% ipython --no-banner

In [1]: import numpy as np

In [2]: np.set_printoptions(precision=1, suppress=True, linewidth=120)

In [3]: data = np.loadtxt("layer14.csv", delimiter=",")

In [4]: data
Out[4]: 
array([[  2.,  -1.,  -2.,   5.,   5.,  -1.,  -2.,   0.,  -5.,  -1.,  -3.,   0.,  -5.,  -2.,   1.],
       [  1.,  -4.,   0.,   1.,   0.,   0.,  -7.,   4.,   0.,   3.,  -8.,  -2.,  -5.,   3.,  -1.],
       [  6.,  -4.,  -4.,   6.,  -1.,  -4.,  -2.,   2.,  -4.,   5.,  -6.,  -7., -10.,   7.,  -6.],
       [  8.,  -6.,  -1.,   7.,   3.,   1.,  -5.,  -3.,  -4.,   4., -10.,  -9.,  -8.,   3.,  -8.],
       [ 12.,  -8.,  -6.,  12.,   3.,   2.,  -8.,  -5.,  -9.,   0., -14., -14., -11.,   5., -11.],
       [ 14.,  -8.,  -5.,  16.,   2.,   2.,  -5.,  -4., -14.,  -4., -12., -15., -10.,  10., -10.],
       [ 12.,  -7.,  -4.,  11.,   6.,   6.,  -7.,  -6., -14.,  -5., -15., -20.,  -9.,  11., -13.],
       [ 16., -10.,  -8.,  12.,   9.,  11.,  -8.,  -2., -14.,  -8., -12., -19., -12.,  16., -15.],
       [ 16.,  -6.,  -5.,  12.,   8.,   8.,  -5.,  -4., -11., -13., -11., -14., -11.,  20., -13.],
       [ 16.,  -4.,  -4.,  12.,  10.,   3.,  -8.,  -7., -14., -18., -14., -12., -14.,  18., -18.],
       [ 16.,  -8.,  -9.,  15.,  10.,  -1., -11.,  -8., -10., -17., -15., -10.,  -9.,  15., -18.],
       [ 21., -11., -12.,  15.,  13.,   4.,  -9.,  -5.,  -8., -16., -13., -11.,  -6.,  15., -15.],
       [ 20., -13., -16.,  15.,  18.,   8.,  -8.,  -3.,  -5., -19., -13., -12., -11.,  18., -20.],
       [ 23., -14., -11.,  19.,  14.,   3.,  -8.,  -4.,  -5., -19., -14., -13.,  -8.,  17., -18.],
       [ 28., -11., -16.,  20.,  13.,   6., -12.,  -3.,   0., -17., -14., -16.,  -5.,  12., -18.],
       [ 26.,  -8., -13.,  21.,  14.,   5., -10.,  -3.,   1., -18., -10., -12.,  -5.,  15., -19.],
       [ 30.,  -4., -18.,  23.,  12.,   1.,  -7.,  -1.,  -3., -13.,  -8.,  -8.,  -3.,  20., -21.],
       [ 26.,   1., -21.,  26.,  12.,  -4., -12.,   0.,   2., -13., -11., -12.,  -4.,  20., -16.],
       [ 30.,   3., -23.,  29.,   9.,  -1., -11.,  -1.,   0., -15., -13., -14.,  -2.,  24., -11.],
       [ 30.,   2., -26.,  33.,   7.,   4.,  -6.,   4.,   1., -15., -18., -18.,   1.,  19., -10.],
       [ 26.,   0., -26.,  36.,  12.,   5.,  -3.,   7.,  -1., -17., -22., -18.,   3.,  16.,  -5.],
       [ 27.,  -3., -25.,  39.,  12.,   9.,  -6.,  11.,  -4., -14., -18., -20.,   4.,  12.,  -1.],
       [ 27.,  -5., -30.,  44.,  16.,  10.,  -4.,   6.,   1., -14., -16., -22.,   8.,  11.,   0.],
       [ 27.,  -3., -29.,  42.,  13.,   8.,  -9.,   4.,  -1., -13., -14., -25.,   9.,  16.,  -2.],
       [ 24.,  -6., -25.,  43.,  16.,   3.,  -7.,   7.,   4., -11., -15., -29.,   9.,  16.,   0.],
       [ 23.,  -1., -28.,  45.,  16.,   7.,  -9.,   8.,   4., -13., -20., -30.,   7.,  13.,  -4.],
       [ 19.,  -3., -32.,  48.,  13.,  11.,  -4.,   5.,   2.,  -9., -22., -33.,   8.,  17.,  -1.],
       [ 19.,  -4., -28.,  43.,  12.,  10.,  -4.,   2.,   0.,  -6., -22., -38.,  11.,  16.,  -4.],
       [ 15.,  -7., -33.,  43.,   7.,  10.,  -9.,   6.,   3.,  -2., -17., -34.,   6.,  19.,  -9.],
       [ 14.,  -4., -37.,  44.,   6.,  10.,  -6.,   1.,   0.,  -6., -13., -37.,   4.,  19.,  -4.],
       [ 15.,  -7., -39.,  39.,   6.,  10., -11.,  -3.,   3.,  -2., -11., -37.,   2.,  21.,  -2.],
       [ 15., -10., -34.,  44.,   3.,   5., -11.,   0.,   2.,   2., -13., -40.,   4.,  16.,  -5.]])

In [5]: t3 = np.stack([data, 5 * data, data[::-1]])

In [6]: np.linalg.matrix_rank(t3)
Out[6]: array([15, 15, 15])

In [7]: np.linalg.matrix_rank(t3.reshape(3, -1))
Out[7]: np.int64(2)

In [8]: t3.shape
Out[8]: (3, 32, 15)
